$ python3 -q
>>> import numpy as np
>>> from numpy import linalg as LA
>>> np.set_printoptions(precision=3, suppress=True, linewidth=160)
>>> data = np.load("m.npy")
>>> data
array([[ 0.643, -1.165,  2.689],
       [ 1.799,  2.33 ,  0.579],
       [ 2.313, -1.488, -1.198]])
>>> x = np.array([0, 0, 3])
>>> y = data @ x
>>> c, lr = np.zeros(3), 1 / LA.norm(data, 2) ** 2
>>> for i in range(200):
...     c -= lr * data.T @ (data @ c - y)
...     if i % 50 == 0: print(i, round(LA.norm(data @ c - y), 3))
... 
0 0.0
50 0.0
100 0.0
150 0.0
>>> c.round(3) + 0
array([0., 0., 3.])
>>> X = np.loadtxt("case0.csv", delimiter=",")
>>> print(X)
[[ 45.228  -0.454 -44.697]
 [ 44.114  -0.568 -46.897]
 [ 45.72   -0.797 -44.751]
 [ 45.654   1.185 -44.495]
 [ 45.713  -0.462 -44.352]
 [ 43.984   1.006 -44.22 ]
 [ 45.564   1.787 -44.871]
 [ 44.748  -1.249 -43.94 ]
 [ 45.103   0.756 -45.608]
 [ 46.25   -0.135 -42.745]
 [ 44.077  -0.958 -43.184]
 [ 45.166   0.39  -46.241]]
>>> G = X.T @ X
>>> LA.eigvalsh(G)[::-1]
array([48368.844,    12.988,     9.981])
>>> np.diag(G)
array([24425.048,    10.207, 23956.559])
>>> w1 = np.array([[-3, -8, -1, 9, -3], [-7, 6, 8, -4, -4], [2, -6, -9, -4, -3]])
>>> c = np.array([-9, 7, -5, 5, 5])
>>> H = np.maximum(X @ w1 + c, 0)
>>> (H > 0).astype(int)
array([[0, 0, 1, 1, 1],
       [0, 0, 1, 1, 1],
       [0, 0, 1, 1, 1],
       [0, 0, 1, 1, 0],
       [0, 0, 1, 1, 1],
       [0, 0, 1, 1, 1],
       [0, 0, 1, 1, 0],
       [0, 0, 1, 1, 1],
       [0, 0, 1, 1, 1],
       [0, 0, 1, 1, 0],
       [0, 0, 1, 1, 1],
       [0, 0, 1, 1, 1]])
>>> cent = np.array([[3, 0], [3, 0], [1, 3], [0, 0], [2, 3]])
>>> print((H @ cent).round(6).argmax(axis=1))
[1 1 1 1 1 1 1 1 1 1 1 1]
>>> print(w1 @ cent)
[[-40 -12]
 [ -3  12]
 [-27 -36]]
>>> B = np.c_[X[:, :2] @ np.array([[0, 1], [0, 2]]), np.array([1, 0, 0, 0, 2, 2, 0, 2, 0, 2, 1, 1])]
>>> B
array([[ 0.   , 44.32 ,  1.   ],
       [ 0.   , 42.978,  0.   ],
       [ 0.   , 44.126,  0.   ],
       [ 0.   , 48.024,  0.   ],
       [ 0.   , 44.789,  2.   ],
       [ 0.   , 45.996,  2.   ],
       [ 0.   , 49.138,  0.   ],
       [ 0.   , 42.25 ,  2.   ],
       [ 0.   , 46.615,  0.   ],
       [ 0.   , 45.98 ,  2.   ],
       [ 0.   , 42.161,  1.   ],
       [ 0.   , 45.946,  1.   ]])
>>> LA.matrix_rank(np.c_[X, B])
np.int64(4)
>>> LA.norm(LA.qr(X)[0].T @ B, axis=0) ** 2 / ((B ** 2).sum(axis=0) + 1e-12)
array([0.   , 1.   , 0.654])
>>> def softmax(z):
...     e = np.exp(z - z.max(axis=-1, keepdims=True))
...     return e / e.sum(axis=-1, keepdims=True)
... 
>>> print(softmax(B).sum(axis=1))
[1. 1. 1. 1. 1. 1. 1. 1. 1. 1. 1. 1.]
>>> att = B @ B.T / np.sqrt(3)
>>> np.round(softmax(att), 3) + 0
array([[0., 0., 0., 0., 0., 0., 1., 0., 0., 0., 0., 0.],
       [0., 0., 0., 0., 0., 0., 1., 0., 0., 0., 0., 0.],
       [0., 0., 0., 0., 0., 0., 1., 0., 0., 0., 0., 0.],
       [0., 0., 0., 0., 0., 0., 1., 0., 0., 0., 0., 0.],
       [0., 0., 0., 0., 0., 0., 1., 0., 0., 0., 0., 0.],
       [0., 0., 0., 0., 0., 0., 1., 0., 0., 0., 0., 0.],
       [0., 0., 0., 0., 0., 0., 1., 0., 0., 0., 0., 0.],
       [0., 0., 0., 0., 0., 0., 1., 0., 0., 0., 0., 0.],
       [0., 0., 0., 0., 0., 0., 1., 0., 0., 0., 0., 0.],
       [0., 0., 0., 0., 0., 0., 1., 0., 0., 0., 0., 0.],
       [0., 0., 0., 0., 0., 0., 1., 0., 0., 0., 0., 0.],
       [0., 0., 0., 0., 0., 0., 1., 0., 0., 0., 0., 0.]])
>>> print(softmax(att).round(6).argmax(axis=1))
[6 6 6 6 6 6 6 6 6 6 6 6]
>>> cent = np.sign(np.array([[1, -3, -1], [-3, 1, -1], [-1, -1, 1]]))
>>> B = (np.tril(cent, -1) + np.eye(3)) @ (np.triu(cent, 1) + np.eye(3))
>>> ev = np.array([3, 1, 1])
>>> J = np.rint(B * ev @ LA.inv(B)) + 0
>>> J
array([[ 13.,   6.,   4.],
       [-12.,  -5.,  -4.],
       [-12.,  -6.,  -3.]])
>>> round(float(LA.norm(J)), 3)
24.393
>>> np.count_nonzero(J)
np.int64(9)
>>> print(np.diff(J, axis=0))
[[-25. -11.  -8.]
 [  0.  -1.   1.]]
>>> np.abs(J).max()
np.float64(13.0)
>>> J.shape
(3, 3)
>>> J.sum(axis=0)
array([-11.,  -5.,  -3.])
>>> print(J.mean(axis=0))
[-3.667 -1.667 -1.   ]
>>> F = np.load("a.npy")
>>> F
array([[  0.,   0.,   0.,   5.],
       [-13.,   6.,  -1.,  11.],
       [ -1.,   2.,   3.,  -3.],
       [  0.,   0.,   0.,   5.]])
>>> [round(float(x), 3) for x in LA.svd(F, compute_uv=False)[:3]]
[18.658, 6.636, 2.798]
>>> print(np.round(LA.norm(F, 2) / LA.norm(F), 3))
0.933
>>> LA.cond(F) > 100
np.True_
>>> B = F / np.sqrt((F ** 2).mean(axis=1, keepdims=True))
>>> F - F.mean(axis=1, keepdims=True)
array([[ -1.25,  -1.25,  -1.25,   3.75],
       [-13.75,   5.25,  -1.75,  10.25],
       [ -1.25,   1.75,   2.75,  -3.25],
       [ -1.25,  -1.25,  -1.25,   3.75]])
>>> B[0]
array([0., 0., 0., 2.])
>>> LA.norm(B, axis=1)
array([2., 2., 2., 2.])
>>> rng = np.random.default_rng(789)
>>> lab = rng.permutation(4)
>>> lab
array([3, 2, 1, 0])
>>> B = F[lab][:, lab]
>>> np.allclose(B, F)
False
>>> B
array([[  5.,   0.,   0.,   0.],
       [ -3.,   3.,   2.,  -1.],
       [ 11.,  -1.,   6., -13.],
       [  5.,   0.,   0.,   0.]])
>>> np.sort(np.abs(LA.eigvals(B)))
array([0., 4., 5., 5.])
>>> np.round(LA.det(B), 3), round(LA.det(F[lab]), 3)
(np.float64(0.0), np.float64(0.0))
>>> np.diag(B)
array([5., 3., 6., 0.])
>>> G = F.T @ F
>>> np.trace(G), (F ** 2).sum()
(np.float64(400.0), np.float64(400.0))
>>> np.round(LA.eigvalsh(G)[::-1], 3) + 0
array([348.137,  44.035,   7.828,   0.   ])
>>> np.diag(G)
array([170.,  40.,  10., 180.])
>>> B = np.array([[0, 7, 6], [4, 3, 9]])
>>> cent = np.kron(B, F)
>>> cent.shape
(8, 12)
>>> np.round(LA.norm(cent, 2), 3), round(LA.norm(B, 2) * LA.norm(F, 2), 3)
(np.float64(244.156), np.float64(244.156))
>>> W0 = np.diag(np.array([2, 2, 0, 0]))
>>> W0
array([[2, 0, 0, 0],
       [0, 2, 0, 0],
       [0, 0, 0, 0],
       [0, 0, 0, 0]])
>>> LA.lstsq(W0[:-1].T, W0[-1])[2]
np.int32(2)
>>> np.unique(W0.round(6), axis=0).shape
(3, 4)
>>> np.allclose(W0[:-1].T @ LA.lstsq(W0[:-1].T, W0[-1])[0], W0[-1])
True
>>> np.abs(np.diag(LA.qr(W0)[1])) > 1e-9
array([ True,  True, False, False])
>>> print(round(np.trace(LA.pinv(W0) @ W0), 3))
2.0
>>> B = W0[0, 0] * W0[1:] - np.outer(W0[1:, 0], W0[0])
>>> B
array([[0, 4, 0, 0],
       [0, 0, 0, 0],
       [0, 0, 0, 0]])
>>> LA.matrix_rank(B), LA.matrix_rank(W0)
(np.int64(1), np.int64(2))
>>> arr = np.array([[3, 2, 2],
...     [4, 3, 2],
...     [5, 6, 2],
...     [6, 6, 3],
...     [7, 6, 4],
...     [9, 9, 5],
...     [12, 12, 8],
...     [15, 15, 10],
...     [15, 17, 11],
...     [18, 20, 11],
...     [19, 21, 11],
...     [19, 21, 11],
...     [20, 23, 11],
...     [20, 26, 14],
...     [20, 27, 14],
...     [20, 28, 15],
...     [22, 28, 18],
...     [22, 28, 19],
...     [22, 29, 20],
...     [23, 31, 21],
...     [26, 31, 23]])
>>> print(arr)
[[ 3  2  2]
 [ 4  3  2]
 [ 5  6  2]
 [ 6  6  3]
 [ 7  6  4]
 [ 9  9  5]
 [12 12  8]
 [15 15 10]
 [15 17 11]
 [18 20 11]
 [19 21 11]
 [19 21 11]
 [20 23 11]
 [20 26 14]
 [20 27 14]
 [20 28 15]
 [22 28 18]
 [22 28 19]
 [22 29 20]
 [23 31 21]
 [26 31 23]]
>>> d = LA.norm(arr[:, None] - arr[None], axis=-1)
>>> d[8].round(6).argsort(kind="stable")[:4]
array([ 8,  7,  9, 10])
>>> np.flatnonzero(d[8] < d.mean() / 2)
array([ 6,  7,  8,  9, 10, 11, 12])
>>> (d + 1e9 * np.eye(21)).round(6).argmin(axis=1)
array([ 1,  0,  3,  2,  3,  4,  7,  8,  7, 10, 11, 10, 10, 14, 13, 14, 17, 16, 17, 18, 19])
>>> print(d.shape)
(21, 21)
>>> d[:5, :5]
array([[0.   , 1.414, 4.472, 5.099, 6.   ],
       [1.414, 0.   , 3.162, 3.742, 4.69 ],
       [4.472, 3.162, 0.   , 1.414, 2.828],
       [5.099, 3.742, 1.414, 0.   , 1.414],
       [6.   , 4.69 , 2.828, 1.414, 0.   ]])
>>> print(d.mean(axis=1).argmax())
0
>>> x = np.array([2, 1, 0])
>>> y = arr @ x
>>> y
array([ 8, 11, 16, 18, 20, 27, 36, 45, 47, 56, 59, 59, 63, 66, 67, 68, 72, 72, 73, 77, 83])
>>> np.round(LA.solve(arr.T @ arr, arr.T @ y), 3) + 0
array([2., 1., 0.])
>>> np.round(LA.lstsq(arr, y)[0], 3) + 0
array([2., 1., 0.])
>>> y = y + 0.3 * rng.normal(size=21)
>>> y
array([ 7.976, 11.127, 15.988, 18.558, 20.243, 27.388, 36.12 , 45.375, 46.454, 56.1  , 59.532, 58.918, 62.661, 65.515, 66.304, 68.09 , 71.369, 71.808, 73.153,
       76.86 , 83.517])
>>> c, *_ = LA.lstsq(arr, y)
>>> c
array([2.1  , 0.883, 0.054])
>>> G = np.cov(arr, rowvar=False)
>>> np.polyfit(arr[:, 1], arr[:, 2], 1)
array([ 0.638, -0.621])
>>> round(float(np.corrcoef(arr[:, 1], arr[:, 2])[0, 1]), 3)
0.961
>>> G.shape
(3, 3)
>>> arr.std(axis=0)
array([6.973, 9.723, 6.448])
>>> G
array([[51.057, 70.036, 44.886],
       [70.036, 99.262, 63.295],
       [44.886, 63.295, 43.662]])
>>> np.argsort(-arr.std(axis=0).round(6), kind="stable")
array([1, 0, 2])
>>> P = arr @ LA.solve(arr.T @ arr, arr.T)
>>> P @ arr[:, 1]
array([ 2.,  3.,  6.,  6.,  6.,  9., 12., 15., 17., 20., 21., 21., 23., 26., 27., 28., 28., 28., 29., 31., 31.])
>>> np.round(LA.eigvalsh(P), 3) + 0
array([0., 0., 0., 0., 0., 0., 0., 0., 0., 0., 0., 0., 0., 0., 0., 0., 0., 0., 1., 1., 1.])
>>> P = X @ LA.solve(X.T @ X, X.T)
>>> np.diag(P)
array([0.108, 0.547, 0.162, 0.239, 0.139, 0.184, 0.39 , 0.248, 0.164, 0.452, 0.183, 0.184])
>>> np.allclose(P @ P, P)
True
>>> np.round(LA.eigvalsh(P), 3) + 0
array([0., 0., 0., 0., 0., 0., 0., 0., 0., 1., 1., 1.])
>>> P @ X[:, 2]
array([-44.697, -46.897, -44.751, -44.495, -44.352, -44.22 , -44.871, -43.94 , -45.608, -42.745, -43.184, -46.241])
>>> round(float(np.trace(P)), 3)
3.0
>>> M = np.loadtxt("test19.csv", delimiter=",")
>>> M
array([[4., 1., 0.],
       [0., 4., 1.],
       [0., 0., 4.]])
>>> f = np.array([1, 3, 0])
>>> B = M + np.outer(f, np.eye(3)[0])
>>> round(float(LA.det(B) / LA.det(M)), 3), round(1 + LA.solve(M, f)[0], 3)
(1.063, np.float64(1.062))
>>> LA.matrix_power(M - np.diag(np.diag(M)), 3)
array([[0., 0., 0.],
       [0., 0., 0.],
       [0., 0., 0.]])
>>> np.prod(np.diag(M)), round(LA.det(M), 3)
(np.float64(64.0), np.float64(64.0))
>>> [int(LA.matrix_rank(LA.matrix_power(M, p))) for p in range(1, 4)]
[3, 3, 3]
>>> M @ M
array([[16.,  8.,  1.],
       [ 0., 16.,  8.],
       [ 0.,  0., 16.]])
>>> x = np.array([1, 1, 2])
>>> M @ np.eye(3)[0]
array([4., 0., 0.])
>>> print(M * x)
[[4. 1. 0.]
 [0. 4. 2.]
 [0. 0. 8.]]
>>> print((M * x).sum(axis=1))
[5. 6. 8.]
>>> M @ x
array([5., 6., 8.])
>>> print(np.einsum("ij,j->i", M, x))
[5. 6. 8.]
>>> M @ np.ones(3)
array([5., 5., 4.])
>>> M @ (2 * x)
array([10., 12., 16.])
>>> A = np.load("w.npy")
>>> A
array([[0, 3, 1, 3],
       [0, 0, 0, 1],
       [0, 0, 0, 3],
       [0, 0, 0, 0]])
>>> LA.matrix_rank(A - A[0, 0] * np.eye(4))
np.int64(2)
>>> A @ A
array([[0, 0, 0, 6],
       [0, 0, 0, 0],
       [0, 0, 0, 0],
       [0, 0, 0, 0]])
>>> LA.matrix_power(A - np.diag(np.diag(A)), 4)
array([[0, 0, 0, 0],
       [0, 0, 0, 0],
       [0, 0, 0, 0],
       [0, 0, 0, 0]])
>>> np.prod(np.diag(A)), round(LA.det(A), 3)
(np.int64(0), np.float64(0.0))
>>> [int(LA.matrix_rank(LA.matrix_power(A, p))) for p in range(1, 5)]
[2, 1, 0, 0]
>>> x = np.array([0, 1, 0, -1])
>>> A @ (2 * x)
array([ 0, -2, -6,  0])
>>> np.einsum("ij,j->i", A, x)
array([ 0, -1, -3,  0])
>>> (A * x).sum(axis=1)
array([ 0, -1, -3,  0])
>>> LA.norm(A @ x) <= LA.norm(A, 2) * LA.norm(x) + 1e-9
np.True_
>>> [round(float(x), 3) for x in LA.svd(A, compute_uv=False)[:3]]
[5.0, 2.0, 0.0]
>>> round(float(LA.norm(A, 2) / LA.norm(A)), 3)
0.928
